$ python -q
>>> import numpy as np
>>> np.set_printoptions(precision=2, suppress=True, linewidth=120, legacy="1.25")
>>> rnd = lambda a: np.round(a, 2) + 0
>>> other = np.array([[1, 1, 3], [0, 0, 3], [2, 2, 2]])
>>> arr = np.triu(other, 1)
>>> arr
array([[0, 1, 3],
       [0, 0, 3],
       [0, 0, 0]])
>>> hat = np.triu(np.array([[1, 8, 3], [-5, 8, 1], [3, -3, -6]]), 1) + np.eye(3)
>>> other = hat @ arr @ np.linalg.inv(hat)
>>> np.trace(other), np.trace(arr)
(0.0, 0)
>>> np.linalg.matrix_rank(other)
2
>>> np.poly(other)
array([1., 0., 0., 0.])
>>> hat @ arr - arr @ hat
array([[ 0.,  0., 23.],
       [ 0.,  0.,  0.],
       [ 0.,  0.,  0.]])
>>> np.linalg.cond(arr) > 100
True
>>> np.linalg.matrix_rank(arr, rtol=0.1)
2
>>> rnd(np.linalg.norm(arr, 2) / np.linalg.norm(arr))
0.99
>>> np.argsort(-np.linalg.norm(arr, axis=0).round(6), kind="stable")[:3]
array([2, 1, 0])
>>> K = np.load("out16.npy")
>>> K
array([[-8.  ,  3.99, -1.04],
       [-3.2 ,  1.6 , -0.39],
       [-6.4 ,  3.19, -0.8 ],
       [-1.61,  0.83, -0.21],
       [-4.79,  2.39, -0.59],
       [-3.21,  1.6 , -0.4 ],
       [-1.59,  0.8 , -0.17],
       [-6.39,  3.24, -0.79],
       [ 0.01,  0.  ,  0.  ],
       [-6.41,  3.18, -0.78],
       [-3.2 ,  1.62, -0.36],
       [-8.01,  3.99, -0.99],
       [-7.96,  4.  , -1.01],
       [-1.62,  0.82, -0.22],
       [-8.  ,  3.99, -1.01],
       [-4.8 ,  2.41, -0.6 ],
       [-0.05,  0.01,  0.01],
       [-6.41,  3.23, -0.79],
       [-7.97,  3.97, -1.  ],
       [-1.6 ,  0.79, -0.17]])
>>> d = np.linalg.norm(K[:, None] - K[None], axis=-1)
>>> d[10].round(6).argsort(kind="stable")[:4]
array([10,  1,  5, 13])
>>> d.shape
(20, 20)
>>> np.linalg.matrix_rank(d ** 2)
5
>>> np.unravel_index(d.round(6).argmax(), d.shape)
(8, 11)
>>> rnd(np.linalg.norm(K, axis=1))
array([9.  , 3.6 , 7.2 , 1.82, 5.39, 3.61, 1.79, 7.21, 0.01, 7.2 , 3.6 , 9.  , 8.97, 1.83, 9.  , 5.4 , 0.05, 7.22,
       8.96, 1.79])
>>> rnd(d[:5, :5])
array([[0.  , 5.4 , 1.8 , 7.18, 3.61],
       [5.4 , 0.  , 3.6 , 1.78, 1.79],
       [1.8 , 3.6 , 0.  , 5.37, 1.81],
       [7.18, 1.78, 5.37, 0.  , 3.56],
       [3.61, 1.79, 1.81, 3.56, 0.  ]])
>>> rnd(d[10])
array([5.4 , 0.04, 3.59, 1.78, 1.78, 0.05, 1.82, 3.6 , 3.61, 3.59, 0.  , 5.4 , 5.36, 1.78, 5.39, 1.8 , 3.56, 3.62,
       5.36, 1.81])
